In [1]: import numpy as np

In [2]: np.set_printoptions(precision=3, suppress=True, linewidth=200, legacy="1.25")

In [3]: rd = lambda a: np.round(a, 3) + 0

In [4]: M = np.load("data.npy")

In [5]: M
Out[5]: 
array([[1, 1, 2],
       [1, 1, 1],
       [2, 1, 1]])

In [6]: # symmetric, so the eigenvalues are real

In [7]: Y = M ** -1
Traceback (most recent call last):
  Cell In[7], line 1
    Y = M ** -1
ValueError: Integers to negative integer powers are not allowed.


In [8]: Y = np.linalg.inv(M)

In [9]: M @ Y
Out[9]: 
array([[1., 0., 0.],
       [0., 1., 0.],
       [0., 0., 1.]])

In [10]: rd(np.linalg.inv(Y))
Out[10]: 
array([[1., 1., 2.],
       [1., 1., 1.],
       [2., 1., 1.]])

In [11]: rd(np.linalg.det(M) * np.linalg.det(Y))
Out[11]: 1.0

In [12]: (np.abs(Y) > 1e-9).astype(int)
Out[12]: 
array([[0, 1, 1],
       [1, 1, 1],
       [1, 1, 0]])

In [13]: Y
Out[13]: 
array([[ 0., -1.,  1.],
       [-1.,  3., -1.],
       [ 1., -1.,  0.]])

In [14]: K = np.abs(np.array([[7, 7, 0, 3], [2, 0, 7, 3], [5, -6, 2, -9], [3, 4, -5, 4]])) + np.eye(4)

In [15]: K = K / K.sum(axis=1, keepdims=True)

In [16]: rd(K)
Out[16]: 
array([[0.444, 0.389, 0.   , 0.167],
       [0.154, 0.077, 0.538, 0.231],
       [0.217, 0.261, 0.13 , 0.391],
       [0.176, 0.235, 0.294, 0.294]])

In [17]: # a transition matrix

In [18]: ev, evecs = np.linalg.eig(K)

In [19]: print(rd(K @ evecs[:, 0] - ev[0] * evecs[:, 0]))
[0. 0. 0. 0.]

In [20]: rd(np.sort(np.linalg.eigvals(K @ K)))
Out[20]: array([0.009, 0.039, 0.057, 1.   ])

In [21]: rd(np.sort(np.linalg.eigvals(K.T)))
Out[21]: array([-0.197, -0.095,  0.239,  1.   ])

In [22]: q = K.astype(float).copy()

In [23]: for j in range(4):
    ...:     q[:, j] -= q[:, :j] @ (q[:, :j].T @ q[:, j])
    ...:     q[:, j] /= np.linalg.norm(q[:, j])
    ...: 

In [24]: rd(q.T @ K)
Out[24]: 
array([[ 0.547,  0.517,  0.298,  0.45 ],
       [ 0.   ,  0.116, -0.081,  0.182],
       [ 0.   ,  0.   ,  0.546,  0.261],
       [ 0.   ,  0.   ,  0.   ,  0.13 ]])

In [25]: t3 = np.stack([K, 5 * K, K[::-1]])

In [26]: t3.shape
Out[26]: (3, 4, 4)

In [27]: rd(np.linalg.norm(t3, axis=(1, 2)))
Out[27]: array([1.138, 5.688, 1.138])

In [28]: print(np.linalg.matrix_rank(t3.reshape(3, -1)))
2

In [29]: rd(np.einsum("bij,cij->bc", t3, t3))
Out[29]: 
array([[ 1.294,  6.471,  0.866],
       [ 6.471, 32.357,  4.33 ],
       [ 0.866,  4.33 ,  1.294]])

In [30]: rd(np.linalg.det(t3))
Out[30]: array([0.005, 2.814, 0.005])
